In [1]: import numpy as np

In [2]: import numpy.linalg as la

In [3]: np.set_printoptions(precision=2, suppress=True, linewidth=160)

In [4]: def rnd(a):
   ...:     return np.round(a, 2) + 0
   ...: 

In [5]: W0 = np.array([[12, 2, 18, -8],
   ...:     [18, 3, 27, -12],
   ...:     [6, 1, 9, -4],
   ...:     [-18, -3, -27, 12],
   ...:     [18, 3, 27, -12],
   ...:     [-6, -1, -9, 4],
   ...:     [-6, -1, -9, 4],
   ...:     [0, 0, 0, 0]])

In [6]: print(np.abs(np.diag(la.qr(W0)[1])) > 1e-9)
[ True False False False]

In [7]: K = np.loadtxt("layer4.csv", delimiter=",")

In [8]: print(K)
[[ 0.  5.  0.  0.  0.  0.]
 [ 0. -1.  0.  0.  0.  0.]
 [ 4.  2.  0.  0.  0.  0.]
 [ 0.  0.  0.  5.  0.  0.]
 [ 0.  0.  0. -1.  0.  0.]
 [ 0.  0.  4.  2.  0.  0.]
 [ 0.  0.  0.  0.  0.  5.]
 [ 0.  0.  0.  0.  0. -1.]
 [ 0.  0.  0.  0.  4.  2.]]

In [9]: x = np.array([-1, 2, -1, -1, -1, -1])

In [10]: y = K @ x

In [11]: print(rnd(la.pinv(K) @ K))
[[1. 0. 0. 0. 0. 0.]
 [0. 1. 0. 0. 0. 0.]
 [0. 0. 1. 0. 0. 0.]
 [0. 0. 0. 1. 0. 0.]
 [0. 0. 0. 0. 1. 0.]
 [0. 0. 0. 0. 0. 1.]]

In [12]: rng = np.random.default_rng(102)

In [13]: y = y + 0.1 * rng.normal(size=9)

In [14]: print(rnd(y))
[10.06 -1.78  0.1  -5.11  0.94 -5.91 -5.    1.12 -6.19]

In [15]: c, *_ = la.lstsq(K, y)

In [16]: print(rnd(K.T @ (y - K @ c)))
[0. 0. 0. 0. 0. 0.]

In [17]: print(c.round())
[-1.  2. -1. -1. -1. -1.]

In [18]: print([round(float(la.norm(la.solve(K.T @ K + lam * np.eye(6), K.T @ y))), 2) for lam in (0, 1, 10, 100)])
[3.01, 2.87, 2.09, 0.63]

In [19]: B = np.c_[K[:, :4] @ np.array([[2, 1, -2, 2], [1, -1, -1, 2], [-1, 2, -1, -2], [0, -1, -2, 1]]), np.array([0, 2, 5, 2, 3, 5, 0, 0, 4])]

In [20]: print(B)
[[  5.  -5.  -5.  10.   0.]
 [ -1.   1.   1.  -2.   2.]
 [ 10.   2. -10.  12.   5.]
 [  0.  -5. -10.   5.   2.]
 [  0.   1.   2.  -1.   3.]
 [ -4.   6.  -8.  -6.   5.]
 [  0.   0.   0.   0.   0.]
 [  0.   0.   0.   0.   0.]
 [  0.   0.   0.   0.   4.]]

In [21]: print(la.matrix_rank(np.c_[K, B]))
7

In [22]: print(rnd(la.norm(B - K @ la.lstsq(K, B)[0], axis=0)))
[0.   0.   0.   0.   3.87]

In [23]: print(rnd(la.norm(la.qr(K)[0].T @ B, axis=0) ** 2 / ((B ** 2).sum(axis=0) + 1e-12)))
[1.   1.   1.   1.   0.82]
